$ python -q
>>> import numpy as np
>>> np.set_printoptions(precision=2, suppress=True, linewidth=120, legacy="1.25")
>>> other = np.array([[1, -1, -2, 4]])
>>> K = other.T @ other
>>> print(K)
[[ 1 -1 -2  4]
 [-1  1  2 -4]
 [-2  2  4 -8]
 [ 4 -4 -8 16]]
>>> print(np.allclose(K, K.T))
True
>>> print(round(np.abs(np.linalg.eigvals(K)).max(), 2))
22.0
>>> print(np.trace(K))
22
>>> print(np.round(np.sort(np.abs(np.linalg.eigvals(K))), 2) + 0)
[ 0.  0.  0. 22.]
>>> print((K - K.T) / 2)
[[0. 0. 0. 0.]
 [0. 0. 0. 0.]
 [0. 0. 0. 0.]
 [0. 0. 0. 0.]]
>>> left, sigma, VT = np.linalg.svd(K)
>>> print(sigma.round(2) + 0)
[22.  0.  0.  0.]
>>> print(np.argmax(sigma[:-1] / (sigma[1:] + 1e-6)) + 1)
1
>>> other = left[:, :1] @ np.diag(sigma[:1]) @ VT[:1]
>>> print(round(np.linalg.norm(K - other) / np.linalg.norm(K), 2))
0.0
>>> print(other)
[[ 1. -1. -2.  4.]
 [-1.  1.  2. -4.]
 [-2.  2.  4. -8.]
 [ 4. -4. -8. 16.]]
>>> print(np.round(np.abs(K - other).max(), 2))
0.0
>>> print(round(np.linalg.norm(K - other, 2), 2), round(float(sigma[1]), 2))
0.0 0.0
>>> print(np.argsort(-np.linalg.norm(other, axis=0).round(6), kind="stable")[:3])
[3 2 0]
>>> print(np.linalg.cond(other) > 100)
True
>>> print(np.linalg.matrix_rank(other, rtol=0.1))
1
>>> print([round(float(x), 2) for x in np.linalg.svd(other, compute_uv=False)[:3]])
[22.0, 0.0, 0.0]
>>> print(np.allclose(K[:-1].T @ np.linalg.lstsq(K[:-1].T, K[-1])[0], K[-1]))
True
>>> print(np.linalg.lstsq(K[:-1].T, K[-1])[2])
1
>>> print(np.abs(np.diag(np.linalg.qr(K)[1])) > 1e-9)
[ True False False False]
>>> print(round(float(np.trace(np.linalg.pinv(K) @ K)), 2))
1.0
>>> feats = np.load("m.npy")
>>> print(feats)
[[-18.83 -10.87   4.13  -5.  ]
 [-29.81  -7.47 -14.96  18.66]
 [ 23.5   -2.71  -6.79  10.29]
 [-21.16  25.64  13.3   50.36]
 [ -8.01   7.52   4.33   1.17]
 [ 23.7   -3.93  -6.33  11.7 ]
 [ -4.65   4.1   -3.69  -4.31]
 [-12.22   1.85  -1.58  15.3 ]
 [-18.07  -0.55 -24.29   5.82]
 [ 12.7    6.32  -5.26 -15.89]
 [ 11.67   8.44  22.69  12.63]
 [-18.06  10.08   6.31  23.05]
 [-31.19   8.35   3.95  -0.87]
 [ 23.89   4.59  21.69  17.32]
 [ -9.86 -11.6  -17.48 -20.93]
 [ -9.4    0.16   1.21 -16.56]
 [-16.93 -13.92  11.93  18.09]
 [ 12.56 -31.82 -19.43 -18.51]
 [ 31.32  23.33 -27.18 -50.77]
 [ 32.97  -2.88 -15.95  19.99]
 [ -7.49  13.18  21.6   -4.12]
 [-20.71  -8.11 -12.88   4.21]
 [ 20.45   1.76  38.09  11.03]
 [ -6.02  13.41  42.58  49.46]
 [  8.66  17.74  19.97   5.43]
 [ -5.84 -20.08 -35.45  12.47]
 [-15.51  14.44  15.46  -7.27]
 [ -4.98 -21.18  22.91   5.87]]
>>> other = np.array([[-3, -1, 0], [-1, -2, 3], [2, 2, 3], [0, 2, -3]])
>>> print(np.einsum("ij->j", feats))
[-57.32  25.79  58.88 148.62]
>>> print(np.linalg.matrix_rank(feats @ other))
3
>>> Xs = (feats - feats.mean(axis=0)) / feats.std(axis=0)
>>> print(np.argwhere(np.abs(Xs) > 2))
[[ 3  3]
 [17  1]
 [18  3]
 [23  2]
 [23  3]]
>>> print(Xs.std(axis=0))
[1. 1. 1. 1.]
>>> b = np.linalg.lstsq(np.delete(Xs, 2, axis=1), Xs[:, 2])[0]
>>> print(np.round(1 - np.var(Xs[:, 2] - np.delete(Xs, 2, axis=1) @ b), 2))
0.31
>>> print(b)
[0.06 0.33 0.42]
>>> print(np.abs(b).argmax())
2
>>> x0 = np.array([0, 2, 1, 1])
>>> target = feats @ x0
>>> print(np.round(np.linalg.lstsq(feats, target)[0], 2) + 0)
[0. 2. 1. 1.]
>>> print(np.round(np.linalg.solve(feats.T @ feats, feats.T @ target), 2) + 0)
[0. 2. 1. 1.]
>>> print(np.round(np.linalg.pinv(feats) @ feats, 2) + 0)
[[1. 0. 0. 0.]
 [0. 1. 0. 0.]
 [0. 0. 1. 0.]
 [0. 0. 0. 1.]]
>>> rng = np.random.default_rng(19)
>>> target = target + 0.1 * rng.normal(size=28)
>>> print(target)
[ -22.65  -11.14   -1.88  114.88   20.61   -2.64    0.26   17.36  -19.51   -8.47   52.12   49.57   19.81   48.13
  -61.41  -14.95    2.06 -101.68  -31.26   -1.69   43.77  -24.77   52.65  118.77   60.84  -63.16   36.91  -13.66]
>>> b, *_ = np.linalg.lstsq(feats, target)
>>> print(b.round(2) + 0)
[0. 2. 1. 1.]
>>> left, sigma, VT = np.linalg.svd(feats, full_matrices=False)
>>> print(np.abs(VT[0]))
[0.25 0.19 0.61 0.73]
>>> print(np.allclose(left * sigma @ VT, feats))
True
>>> print((sigma > 1e-8).sum())
4
>>> print(np.round(left.T @ left, 2) + 0)
[[1. 0. 0. 0.]
 [0. 1. 0. 0.]
 [0. 0. 1. 0.]
 [0. 0. 0. 1.]]
>>> print(sigma)
[131.45  99.17  77.61  59.88]
>>> P = feats @ np.linalg.solve(feats.T @ feats, feats.T)
>>> print(np.linalg.matrix_rank(np.eye(28) - P))
24
>>> print(np.allclose(P @ P, P))
True
>>> J = np.loadtxt("w.csv", delimiter=",")
>>> print(J)
[[-23.3   30.63  -4.7 ]
 [-14.27  20.44  -0.8 ]
 [-11.02  16.67   0.36]
 [ -4.83   9.09   1.91]
 [ -2.53   5.96   2.03]
 [ -2.18   5.45   2.  ]
 [ -2.01   5.2    1.98]
 [ -0.4    2.43   1.4 ]
 [  0.1    0.53   0.37]
 [  0.04   0.16   0.11]
 [ -0.14  -0.32  -0.19]
 [ -0.66  -1.61   0.38]
 [ -0.61  -2.37   1.42]
 [ -0.61  -2.4    1.46]
 [ -0.03  -3.95   3.91]
 [  0.35  -4.65   5.06]
 [  0.83  -5.47   6.39]
 [  1.01  -5.75   6.86]
 [  1.01  -5.76   6.86]
 [  3.76  -9.64  13.12]
 [ 10.27 -17.67  25.51]
 [ 11.94 -19.62  28.45]
 [ 12.13 -19.84  28.78]
 [ 13.25 -21.14  30.72]]
>>> x0 = np.array([2, 2, 1])
>>> target = J @ x0
>>> b, lr = np.zeros(3), 1 / np.linalg.norm(J, 2) ** 2
>>> for i in range(150):
...     b -= lr * J.T @ (J @ b - target)
...     if i % 50 == 0: print(i, round(np.linalg.norm(J @ b - target), 2))
... 
0 33.27
50 14.08
100 10.33
>>> print(round(float(np.linalg.cond(J)), 2))
12.74
>>> print(b)
[1.08 1.35 0.92]
>>> M = np.loadtxt("dump.csv", delimiter=",")
>>> print(M)
[[  1.   -4.   -0.9]
 [ -1.9 -16.5   0.1]
 [ -0.1  -8.    0.1]
 [  0.1   0.5   0.5]
 [  0.7  -3.5   1.2]]
>>> # column 1 dominates
>>> P = M @ np.linalg.solve(M.T @ M, M.T)
>>> print(np.round((np.eye(5) - P) @ M, 2) + 0)
[[0. 0. 0.]
 [0. 0. 0.]
 [0. 0. 0.]
 [0. 0. 0.]
 [0. 0. 0.]]
>>> print(P @ M[:, 1])
[ -4.  -16.5  -8.    0.5  -3.5]
>>> print(P)
[[ 0.89 -0.09  0.25 -0.17 -0.03]
 [-0.09  0.91  0.26 -0.04 -0.07]
 [ 0.25  0.26  0.24  0.01  0.23]
 [-0.17 -0.04  0.01  0.1   0.25]
 [-0.03 -0.07  0.23  0.25  0.86]]
>>> other = np.array([[9, -2, 6], [9, -4, -6], [0, 1, -8]])
>>> print(np.einsum("ij->j", M))
[ -0.2 -31.5   1. ]
>>> print(np.vstack([M, other.T]).shape)
(8, 3)
>>> print(np.einsum("ij,ij->i", M, M))
[ 17.81 275.87  64.02   0.51  14.18]
>>> t3 = np.stack([M, -1 * M, M[::-1]])
>>> print(np.linalg.matrix_rank(t3))
[3 3 3]
>>> print((t3 @ M.T).shape)
(3, 5, 5)
>>> print(np.linalg.matrix_rank(t3.reshape(3, -1)))
2
>>> left, sigma, VT = np.linalg.svd(M)
>>> print(sigma)
[19.15  1.81  1.58]
>>> other = left[:, :1] @ np.diag(sigma[:1]) @ VT[:1]
>>> print(np.round(np.abs(M - other).max(), 2))
1.28
>>> print(round(float(np.linalg.norm(M - other) / np.linalg.norm(M)), 2))
0.12
>>> print(round(float(np.linalg.norm(M - other, 2)), 2), np.round(sigma[1], 2))
1.81 1.81
>>> u = np.array([-2, 2, 1])
>>> mat = 5 * np.eye(3) + np.outer(u, u)
>>> print(mat)
[[ 9. -4. -2.]
 [-4.  9.  2.]
 [-2.  2.  6.]]
>>> # equal to its transpose
>>> def softmax(z):
...     e = np.exp(z - z.max(axis=-1, keepdims=True))
...     return e / e.sum(axis=-1, keepdims=True)
... 
>>> print(softmax(mat).sum(axis=1))
[1. 1. 1.]
>>> print(np.round(softmax(mat[0]), 2) + 0)
[1. 0. 0.]
>>> print(np.round(softmax(mat[0] + -2), 2) + 0)
[1. 0. 0.]
>>> scores = mat @ mat.T / np.sqrt(3)
>>> print(softmax(scores).round(6).argmax(axis=1))
[0 1 2]
>>> print(np.round(softmax(scores + np.triu(np.full(scores.shape, -np.inf), 1)), 2) + 0)
[[1.   0.   0.  ]
 [0.   1.   0.  ]
 [0.   0.03 0.97]]
>>> print(softmax(scores)[0] @ mat)
[ 9. -4. -2.]
>>> O, V = np.linalg.qr(mat[:, :1])[0], np.linalg.qr(mat[:, 1:])[0]
>>> sigma = np.linalg.svd(O.T @ V, compute_uv=False)
>>> print(round(float(np.linalg.norm(O @ O.T - V @ V.T, 2)), 2))
1.0
>>> u, r1 = mat[2], mat[0]
>>> print(u @ r1)
-38.0
>>> pr = (u @ r1) / (u @ u) * u
>>> print(round(float(np.linalg.norm(u + r1) ** 2 + np.linalg.norm(u - r1) ** 2), 2))
290.0
>>> print(np.outer(u, r1))
[[-18.   8.   4.]
 [ 18.  -8.  -4.]
 [ 54. -24. -12.]]
>>> print(round(np.log10(np.linalg.cond(M))))
1
>>> print(np.linalg.matrix_rank(M, rtol=0.1))
1
>>> print(np.abs(np.linalg.svd(M)[2][-1]))
[0.01 0.01 1.  ]
>>> print(np.linalg.cond(M) > 100)
False
>>> print([round(float(x), 2) for x in np.linalg.svd(M, compute_uv=False)[:3]])
[19.15, 1.81, 1.58]
>>> print(round(np.linalg.norm(M, 2) / np.linalg.norm(M), 2))
0.99
>>> vals, V = np.linalg.eig(mat)
>>> print(np.prod(vals))
350.0
>>> print(np.round(mat @ V[:, 0] - vals[0] * V[:, 0], 2) + 0)
[0. 0. 0.]
>>> print(np.sort(np.linalg.eigvals(mat @ mat)))
[ 25.  25. 196.]
>>> print(np.sort(np.linalg.eigvals(mat.T)))
[ 5.  5. 14.]
>>> m1 = np.load("arr.npy")
>>> print(m1)
[[-1 -4 -3  0]
 [-2 -5 -4 -1]]
>>> print(np.round(np.linalg.norm(m1, 2) / np.linalg.norm(m1), 2))
1.0
>>> print([round(float(x), 2) for x in np.linalg.svd(m1, compute_uv=False)[:3]])
[8.45, 0.75]
>>> u = np.array([3, 2, 0])
>>> print(np.polyval(u, m1[0]))
[ 1 40 21  0]
>>> print(np.correlate(m1[0], m1[1], "full"))
[ 1  8 24 34 23  6  0]
>>> print(np.convolve(m1[0], u))
[ -3 -14 -17  -6   0   0]
>>> print(np.array([np.convolve(row, u, "same") for row in m1]))
[[-14 -17  -6   0]
 [-19 -22 -11  -2]]
>>> left, sigma, VT = np.linalg.svd(m1)
>>> print(np.argmax(sigma[:-1] / (sigma[1:] + 1e-6)) + 1)
1
>>> other = left[:, :1] @ np.diag(sigma[:1]) @ VT[:1]
>>> print(round(np.linalg.norm(m1 - other, 2), 2), round(float(sigma[1]), 2))
0.75 0.75
>>> print(other)
[[-1.32 -3.83 -3.   -0.48]
 [-1.76 -5.12 -4.   -0.64]]
>>> print(np.round(np.abs(m1 - other).max(), 2))
0.48
>>> u, r1 = m1[0], m1[1]
>>> print(u @ u)
26
>>> print(u @ r1)
34
>>> pr = (u @ r1) / (u @ u) * u
>>> print(np.outer(u, r1))
[[ 2  5  4  1]
 [ 8 20 16  4]
 [ 6 15 12  3]
 [ 0  0  0  0]]
>>> print(np.linalg.matrix_rank(np.outer(u, r1)))
1
>>> print(round(float(np.linalg.norm(u + r1) ** 2 + np.linalg.norm(u - r1) ** 2), 2))
144.0
>>> print(pr)
[-1.31 -5.23 -3.92  0.  ]
>>> theta = np.radians(120)
>>> R = np.eye(4)
>>> R[2, 2] = R[3, 3] = np.cos(theta)
>>> R[2, 3], R[3, 2] = -np.sin(theta), np.sin(theta)
>>> print(R)
[[ 1.    0.    0.    0.  ]
 [ 0.    1.    0.    0.  ]
 [ 0.    0.   -0.5  -0.87]
 [ 0.    0.    0.87 -0.5 ]]
>>> other = m1 @ R.T
>>> print(np.allclose(m1 @ m1.T, other @ other.T))
True
